In [1]: import numpy as np

In [2]: import numpy.linalg as la

In [3]: np.set_printoptions(precision=2, suppress=True, linewidth=140)

In [4]: X = np.load("m.npy")

In [5]: X
Out[5]: 
array([[-2,  0,  2,  2],
       [ 1, -3,  3, -1],
       [ 3,  0,  2,  0],
       [ 1, -9, 11, -1]])

In [6]: la.matrix_rank(X, rtol=0.1)
Out[6]: np.int64(3)

In [7]: np.argsort(-la.norm(X, axis=0).round(6), kind="stable")[:3]
Out[7]: array([2, 1, 0])

In [8]: la.cond(X) > 100
Out[8]: np.True_

In [9]: A2 = np.array([[1, 1], [-1, 1], [1, 2], [0, -2]])

In [10]: np.einsum("ij->j", X)
Out[10]: array([  3, -12,  18,   0])

In [11]: A2.T @ X.T
Out[11]: 
array([[ 0,  7,  5, 21],
       [-2,  6,  7, 16]])

In [12]: la.matrix_rank(np.vstack([X, A2.T]))
Out[12]: np.int64(4)

In [13]: X @ A2
Out[13]: 
array([[ 0, -2],
       [ 7,  6],
       [ 5,  7],
       [21, 16]])

In [14]: np.einsum("ik,kj->ji", X, A2)
Out[14]: 
array([[ 0,  7,  5, 21],
       [-2,  6,  7, 16]])

In [15]: np.einsum("ik,kj->ij", X, A2)
Out[15]: 
array([[ 0, -2],
       [ 7,  6],
       [ 5,  7],
       [21, 16]])

In [16]: la.matrix_rank(X @ A2)
Out[16]: np.int64(2)

In [17]: rk = la.matrix_rank(X)

In [18]: rk
Out[18]: np.int64(3)

In [19]: N = la.svd(X)[2][rk:].T

In [20]: np.allclose(X @ N, 0)
Out[20]: True

In [21]: [int(la.matrix_rank(np.delete(X, i, axis=0))) for i in range(4)]
Out[21]: [3, 3, 2, 3]

In [22]: np.round(X @ N, 2) + 0
Out[22]: 
array([[0.],
       [0.],
       [0.],
       [0.]])

In [23]: U, sv, vt = la.svd(X)

In [24]: V = vt[:(sv > 1e-8).sum()]

In [25]: rng = np.random.default_rng(271972)

In [26]: x = X[1] + 3 * X[3] + rng.integers(2) * np.eye(4)[0]

In [27]: x
Out[27]: array([  5., -30.,  36.,  -4.])

In [28]: la.matrix_rank(np.vstack([X, x]))
Out[28]: np.int64(4)

In [29]: np.diag(V.T @ V)
Out[29]: array([0.93, 0.7 , 0.83, 0.54])

In [30]: np.round(la.norm(x - V.T @ V @ x), 2)
Out[30]: np.float64(0.27)

In [31]: np.allclose(V.T @ V @ x, x)
Out[31]: False

In [32]: A2 = X / la.norm(X, axis=1, keepdims=True)

In [33]: C2 = A2 @ A2.T

In [34]: (np.abs(C2) > 0.9).astype(int)
Out[34]: 
array([[1, 0, 0, 0],
       [0, 1, 0, 1],
       [0, 0, 1, 0],
       [0, 1, 0, 1]])

In [35]: C2
Out[35]: 
array([[ 1.  ,  0.13, -0.16,  0.36],
       [ 0.13,  1.  ,  0.56,  0.97],
       [-0.16,  0.56,  1.  ,  0.49],
       [ 0.36,  0.97,  0.49,  1.  ]])

In [36]: la.norm(A2, axis=1)
Out[36]: array([1., 1., 1., 1.])

In [37]: C2[1]
Out[37]: array([0.13, 1.  , 0.56, 0.97])

In [38]: (C2 - 2 * np.eye(4)).round(6).argmax(axis=1)
Out[38]: array([3, 3, 1, 1])

In [39]: K = np.array([[7.09, 4.38, 0.2, 17.35],
    ...:     [-2.46, -12.0, -9.18, 4.8],
    ...:     [-3.5, 6.27, -9.85, -3.22],
    ...:     [1.58, 4.95, 4.25, 0.56],
    ...:     [-5.69, 0.17, 3.46, -5.53],
    ...:     [14.23, -1.82, -18.75, 16.18],
    ...:     [-12.43, -3.48, -2.65, -5.27],
    ...:     [-10.16, 3.51, 3.17, -4.15],
    ...:     [5.41, 0.7, -15.22, -3.97],
    ...:     [3.35, 5.56, 14.02, -8.08],
    ...:     [10.46, 12.69, 12.72, -1.42],
    ...:     [-8.92, 2.08, -9.91, -4.16],
    ...:     [-25.52, -2.63, 6.41, -11.81],
    ...:     [8.52, -6.8, 5.02, -2.88],
    ...:     [4.89, -6.17, 3.84, -0.1],
    ...:     [10.51, 3.33, 7.34, 5.86]])

In [40]: W2 = K[[3, 2]].astype(float)

In [41]: for _ in range(7):
    ...:     idx = la.norm(K[:, None] - W2, axis=-1).argmin(axis=1)
    ...:     W2 = np.array([K[idx == j].mean(axis=0) for j in range(2)])
    ...: 

In [42]: idx
Out[42]: array([0, 1, 1, 0, 1, 1, 1, 1, 1, 0, 0, 1, 1, 0, 0, 0])

In [43]: W2
Out[43]: 
array([[ 6.63,  2.56,  6.77,  1.61],
       [-5.45, -0.8 , -5.84, -1.9 ]])

In [44]: W2[1] - W2[0]
Out[44]: array([-12.08,  -3.36, -12.61,  -3.52])

In [45]: np.abs(W2[1] - W2[0]).argmax()
Out[45]: np.int64(2)

In [46]: np.argsort(-la.norm(W2, axis=0).round(6), kind="stable")[:3]
Out[46]: array([2, 0, 1])

In [47]: [round(float(x), 2) for x in la.svd(W2, compute_uv=False)[:3]]
Out[47]: [12.87, 1.12]

In [48]: np.round(la.norm(W2, 2) / la.norm(W2), 2)
Out[48]: np.float64(1.0)

In [49]: la.matrix_rank(W2, rtol=0.1)
Out[49]: np.int64(1)

In [50]: la.cond(W2) > 100
Out[50]: np.False_

In [51]: M = np.array([[8, 6, 5, 2, 5],
    ...:     [6, 6, 7, 7, 7],
    ...:     [5, 7, 2, 4, 4],
    ...:     [2, 7, 4, 2, 8],
    ...:     [5, 7, 4, 8, 6]])

In [52]: u = np.array([2, 0, 0, -1, 0])

In [53]: A2 = M + np.outer(u, np.eye(5)[2])

In [54]: la.matrix_rank(la.inv(A2) - la.inv(M), tol=1e-8)
Out[54]: np.int64(4)
